$ python3 -q
>>> import numpy as np
>>> np.set_printoptions(precision=1, suppress=True, linewidth=200, legacy="1.25")
>>> K = np.array([[1, -2, -1, -2], [-2, -1, 0, -2], [1, 1, -2, 3], [2, -3, 3, -2]])
>>> K
array([[ 1, -2, -1, -2],
       [-2, -1,  0, -2],
       [ 1,  1, -2,  3],
       [ 2, -3,  3, -2]])
>>> rng = np.random.default_rng(78752)
>>> z = rng.permutation(4)
>>> z
array([3, 0, 2, 1])
>>> A2 = K[z][:, z]
>>> np.allclose(A2, K)
False
>>> np.trace(A2)
-4
>>> np.sort(np.abs(np.linalg.eigvals(A2)))
array([1.4, 2.2, 2.2, 5.9])
>>> round(np.linalg.det(A2), 1), round(float(np.linalg.det(K[z])), 1)
(41.0, 41.0)
>>> A2
array([[-2,  2,  3, -3],
       [-2,  1, -1, -2],
       [ 3,  1, -2,  1],
       [-2, -2,  0, -1]])
>>> np.diag(A2)
array([-2,  1, -2, -1])
>>> x0 = np.array([1, 2, 2, 0])
>>> a = np.maximum(A2 @ x0, 0)
>>> A2 * (a > 1e-9)[:, None]
array([[-2,  2,  3, -3],
       [ 0,  0,  0,  0],
       [ 3,  1, -2,  1],
       [ 0,  0,  0,  0]])
>>> np.maximum(A2 @ (3 * x0), 0)
array([24,  0,  3,  0])
>>> r0, r1 = K[0], K[3]
>>> r0 @ r0
10
>>> r0 @ r1
9
>>> pr = (r0 @ r1) / (r0 @ r0) * r0
>>> pr
array([ 0.9, -1.8, -0.9, -1.8])
>>> r1 - pr
array([ 1.1, -1.2,  3.9, -0.2])
>>> np.linalg.matrix_rank(np.outer(r0, r1))
1
>>> x0 = np.array([1, 2, 0, -2])
>>> y = K @ x0
>>> beta, lr = np.zeros(4), 1 / np.linalg.norm(K, 2) ** 2
>>> for i in range(250):
...     beta -= lr * K.T @ (K @ beta - y)
...     if i % 50 == 0: print(i, round(np.linalg.norm(K @ beta - y), 1))
... 
0 2.3
50 1.1
100 0.6
150 0.3
200 0.2
>>> beta.round(1) + 0
array([ 0.9,  1.9,  0. , -1.9])
>>> round(np.linalg.cond(K), 1)
8.9
